% ipython --no-banner

In [1]: import numpy as np

In [2]: np.set_printoptions(precision=2, suppress=True, linewidth=200, sign=" ")

In [3]: def rd(a):
   ...:     return np.round(a, 2) + 0
   ...: 

In [4]: K = np.loadtxt("case9.csv", delimiter=",")

In [5]: K
Out[5]: 
array([[ 0.,  0.,  1.,  0.,  0.,  1.,  1.,  1.,  0.,  0.],
       [ 0.,  0.,  0.,  0.,  1.,  0.,  0.,  0.,  1.,  1.],
       [ 1.,  0.,  0.,  0.,  0.,  1.,  0.,  1.,  0.,  0.],
       [ 0.,  0.,  0.,  0.,  0.,  0.,  0.,  0.,  0.,  1.],
       [ 0.,  1.,  0.,  0.,  0.,  0.,  0.,  0.,  0.,  1.],
       [ 1.,  0.,  1.,  0.,  0.,  0.,  1.,  1.,  0.,  0.],
       [ 1.,  0.,  0.,  0.,  0.,  1.,  0.,  1.,  0.,  0.],
       [ 1.,  0.,  1.,  0.,  0.,  1.,  1.,  0.,  0.,  0.],
       [ 0.,  1.,  0.,  0.,  0.,  0.,  0.,  0.,  0.,  1.],
       [ 0.,  1.,  0.,  1.,  1.,  0.,  0.,  0.,  1.,  0.]])

In [6]: # rank 8

In [7]: C2 = K.T @ K

In [8]: rd(np.linalg.svd(K, compute_uv=False) ** 2)
Out[8]: array([ 13.29,   7.21,   3.06,   2.71,   1.62,   1.  ,   1.  ,   0.11,   0.  ,   0.  ])

In [9]: print(np.allclose(C2, C2.T))
True

In [10]: np.diag(C2)
Out[10]: array([ 4.,  3.,  3.,  1.,  2.,  4.,  3.,  4.,  2.,  4.])

In [11]: rd(np.linalg.eigvalsh(C2)[::-1])
Out[11]: array([ 13.29,   7.21,   3.06,   2.71,   1.62,   1.  ,   1.  ,   0.11,   0.  ,   0.  ])

In [12]: vec = np.array([2, 3, 0, 3, 1, 0, 2, 2, 0, 1])

In [13]: np.linalg.norm(K @ vec) <= np.linalg.norm(K, 2) * np.linalg.norm(vec) + 1e-9
Out[13]: np.True_

In [14]: K @ vec
Out[14]: array([ 4.,  2.,  4.,  1.,  4.,  6.,  4.,  4.,  4.,  7.])

In [15]: np.einsum("ij,j->i", K, vec)
Out[15]: array([ 4.,  2.,  4.,  1.,  4.,  6.,  4.,  4.,  4.,  7.])

In [16]: K @ np.ones(10)
Out[16]: array([ 4.,  3.,  3.,  1.,  2.,  4.,  3.,  4.,  2.,  4.])

In [17]: left, sig, Vh = np.linalg.svd(K)

In [18]: np.argmax(sig[:-1] / (sig[1:] + 1e-6)) + 1
Out[18]: np.int64(8)

In [19]: rd(sig)
Out[19]: array([ 3.65,  2.69,  1.75,  1.65,  1.27,  1.  ,  1.  ,  0.33,  0.  ,  0.  ])

In [20]: B = left[:, :8] @ np.diag(sig[:8]) @ Vh[:8]

In [21]: rd(np.linalg.norm(K - B) / np.linalg.norm(K))
Out[21]: np.float64(0.0)

In [22]: print(rd(np.linalg.norm(K - B, 2)), rd(sig[8]))
0.0 0.0

In [23]: print(rd(np.abs(K - B).max()))
0.0

In [24]: rd(B)
Out[24]: 
array([[ 0.,  0.,  1.,  0.,  0.,  1.,  1.,  1.,  0.,  0.],
       [ 0.,  0.,  0.,  0.,  1.,  0.,  0.,  0.,  1.,  1.],
       [ 1.,  0.,  0.,  0.,  0.,  1.,  0.,  1.,  0.,  0.],
       [ 0.,  0.,  0.,  0.,  0.,  0.,  0.,  0.,  0.,  1.],
       [ 0.,  1.,  0.,  0.,  0.,  0.,  0.,  0.,  0.,  1.],
       [ 1.,  0.,  1.,  0.,  0.,  0.,  1.,  1.,  0.,  0.],
       [ 1.,  0.,  0.,  0.,  0.,  1.,  0.,  1.,  0.,  0.],
       [ 1.,  0.,  1.,  0.,  0.,  1.,  1.,  0.,  0.,  0.],
       [ 0.,  1.,  0.,  0.,  0.,  0.,  0.,  0.,  0.,  1.],
       [ 0.,  1.,  0.,  1.,  1.,  0.,  0.,  0.,  1.,  0.]])

In [25]: np.linalg.matrix_rank(K, rtol=0.05)
Out[25]: np.int64(8)

In [26]: (K != 0).astype(int)
Out[26]: 
array([[ 0,  0,  1,  0,  0,  1,  1,  1,  0,  0],
       [ 0,  0,  0,  0,  1,  0,  0,  0,  1,  1],
       [ 1,  0,  0,  0,  0,  1,  0,  1,  0,  0],
       [ 0,  0,  0,  0,  0,  0,  0,  0,  0,  1],
       [ 0,  1,  0,  0,  0,  0,  0,  0,  0,  1],
       [ 1,  0,  1,  0,  0,  0,  1,  1,  0,  0],
       [ 1,  0,  0,  0,  0,  1,  0,  1,  0,  0],
       [ 1,  0,  1,  0,  0,  1,  1,  0,  0,  0],
       [ 0,  1,  0,  0,  0,  0,  0,  0,  0,  1],
       [ 0,  1,  0,  1,  1,  0,  0,  0,  1,  0]])

In [27]: rd(np.linalg.det(K))
Out[27]: np.float64(0.0)

In [28]: K @ K
Out[28]: 
array([[ 4.,  0.,  2.,  0.,  0.,  3.,  2.,  3.,  0.,  0.],
       [ 0.,  3.,  0.,  1.,  1.,  0.,  0.,  0.,  1.,  2.],
       [ 2.,  0.,  3.,  0.,  0.,  2.,  3.,  2.,  0.,  0.],
       [ 0.,  1.,  0.,  1.,  1.,  0.,  0.,  0.,  1.,  0.],
       [ 0.,  1.,  0.,  1.,  2.,  0.,  0.,  0.,  2.,  1.],
       [ 3.,  0.,  2.,  0.,  0.,  4.,  2.,  3.,  0.,  0.],
       [ 2.,  0.,  3.,  0.,  0.,  2.,  3.,  2.,  0.,  0.],
       [ 3.,  0.,  2.,  0.,  0.,  3.,  2.,  4.,  0.,  0.],
       [ 0.,  1.,  0.,  1.,  2.,  0.,  0.,  0.,  2.,  1.],
       [ 0.,  2.,  0.,  0.,  1.,  0.,  0.,  0.,  1.,  4.]])

In [29]: (np.linalg.matrix_power((K != 0) + (K.T != 0) + np.eye(10), 10) > 0).astype(int)
Out[29]: 
array([[ 1,  0,  1,  0,  0,  1,  1,  1,  0,  0],
       [ 0,  1,  0,  1,  1,  0,  0,  0,  1,  1],
       [ 1,  0,  1,  0,  0,  1,  1,  1,  0,  0],
       [ 0,  1,  0,  1,  1,  0,  0,  0,  1,  1],
       [ 0,  1,  0,  1,  1,  0,  0,  0,  1,  1],
       [ 1,  0,  1,  0,  0,  1,  1,  1,  0,  0],
       [ 1,  0,  1,  0,  0,  1,  1,  1,  0,  0],
       [ 1,  0,  1,  0,  0,  1,  1,  1,  0,  0],
       [ 0,  1,  0,  1,  1,  0,  0,  0,  1,  1],
       [ 0,  1,  0,  1,  1,  0,  0,  0,  1,  1]])

In [30]: rd(np.sort(np.linalg.eigvals(K).real))
Out[30]: array([-1.75, -1.65, -1.27, -1.  , -1.  ,  0.  ,  0.  ,  0.33,  2.69,  3.65])

In [31]: np.flatnonzero(np.linalg.matrix_power((K != 0) + (K.T != 0) + np.eye(10), 10)[9])
Out[31]: array([ 1,  3,  4,  8,  9])

In [32]: rd(np.linalg.eigvalsh(K).min())
Out[32]: np.float64(-1.75)

In [33]: A = np.loadtxt("a.csv", delimiter=",")

In [34]: A
Out[34]: 
array([[-2., -1.,  0.,  0.,  0.,  0.,  0.,  0.,  0.,  0.],
       [-1.,  1., -1.,  0.,  0.,  0.,  0.,  0.,  0.,  0.],
       [ 0., -1., -4., -1.,  0.,  0.,  0.,  0.,  0.,  0.],
       [ 0.,  0., -1.,  4., -1.,  0.,  0.,  0.,  0.,  0.],
       [ 0.,  0.,  0., -1., -2., -1.,  0.,  0.,  0.,  0.],
       [ 0.,  0.,  0.,  0., -1.,  3., -1.,  0.,  0.,  0.],
       [ 0.,  0.,  0.,  0.,  0., -1., -3., -1.,  0.,  0.],
       [ 0.,  0.,  0.,  0.,  0.,  0., -1., -3., -1.,  0.],
       [ 0.,  0.,  0.,  0.,  0.,  0.,  0., -1., -3., -1.],
       [ 0.,  0.,  0.,  0.,  0.,  0.,  0.,  0., -1.,  5.]])

In [35]: # symmetric

In [36]: rng = np.random.default_rng(2356)

In [37]: labels = rng.permutation(10)

In [38]: labels
Out[38]: array([ 3,  9,  8,  2,  1,  4,  0,  5,  7,  6])

In [39]: B = A[labels][:, labels]

In [40]: rd(np.sort(np.abs(np.linalg.eigvals(B))))
Out[40]: array([ 1.46,  1.66,  2.26,  2.33,  3.16,  3.32,  4.31,  4.33,  4.48,  5.13])

In [41]: np.trace(B)
Out[41]: np.float64(-4.0)

In [42]: left, sig, Vh = np.linalg.svd(A, full_matrices=False)

In [43]: left.shape, sig.shape, Vh.shape
Out[43]: ((10, 10), (10,), (10, 10))

In [44]: rd(left.T @ A @ Vh.T)
Out[44]: 
array([[ 5.13,  0.  ,  0.  ,  0.  ,  0.  ,  0.  ,  0.  ,  0.  ,  0.  ,  0.  ],
       [ 0.  ,  4.48,  0.  ,  0.  ,  0.  ,  0.  ,  0.  ,  0.  ,  0.  ,  0.  ],
       [ 0.  ,  0.  ,  4.33,  0.  ,  0.  ,  0.  ,  0.  ,  0.  ,  0.  ,  0.  ],
       [ 0.  ,  0.  ,  0.  ,  4.31,  0.  ,  0.  ,  0.  ,  0.  ,  0.  ,  0.  ],
       [ 0.  ,  0.  ,  0.  ,  0.  ,  3.32,  0.  ,  0.  ,  0.  ,  0.  ,  0.  ],
       [ 0.  ,  0.  ,  0.  ,  0.  ,  0.  ,  3.16,  0.  ,  0.  ,  0.  ,  0.  ],
       [ 0.  ,  0.  ,  0.  ,  0.  ,  0.  ,  0.  ,  2.33,  0.  ,  0.  ,  0.  ],
       [ 0.  ,  0.  ,  0.  ,  0.  ,  0.  ,  0.  ,  0.  ,  2.26,  0.  ,  0.  ],
       [ 0.  ,  0.  ,  0.  ,  0.  ,  0.  ,  0.  ,  0.  ,  0.  ,  1.66,  0.  ],
       [ 0.  ,  0.  ,  0.  ,  0.  ,  0.  ,  0.  ,  0.  ,  0.  ,  0.  ,  1.46]])

In [45]: rd(np.cumsum(sig ** 2) / np.sum(sig ** 2))
Out[45]: array([ 0.22,  0.39,  0.54,  0.7 ,  0.79,  0.87,  0.92,  0.96,  0.98,  1.  ])

In [46]: rd(np.abs(Vh[0]))
Out[46]: array([ 0.  ,  0.  ,  0.  ,  0.  ,  0.  ,  0.  ,  0.  ,  0.02,  0.12,  0.99])

In [47]: np.allclose(left * sig @ Vh, A)
Out[47]: True

In [48]: np.abs(left[:, 0]).round(6).argmax()
Out[48]: np.int64(9)
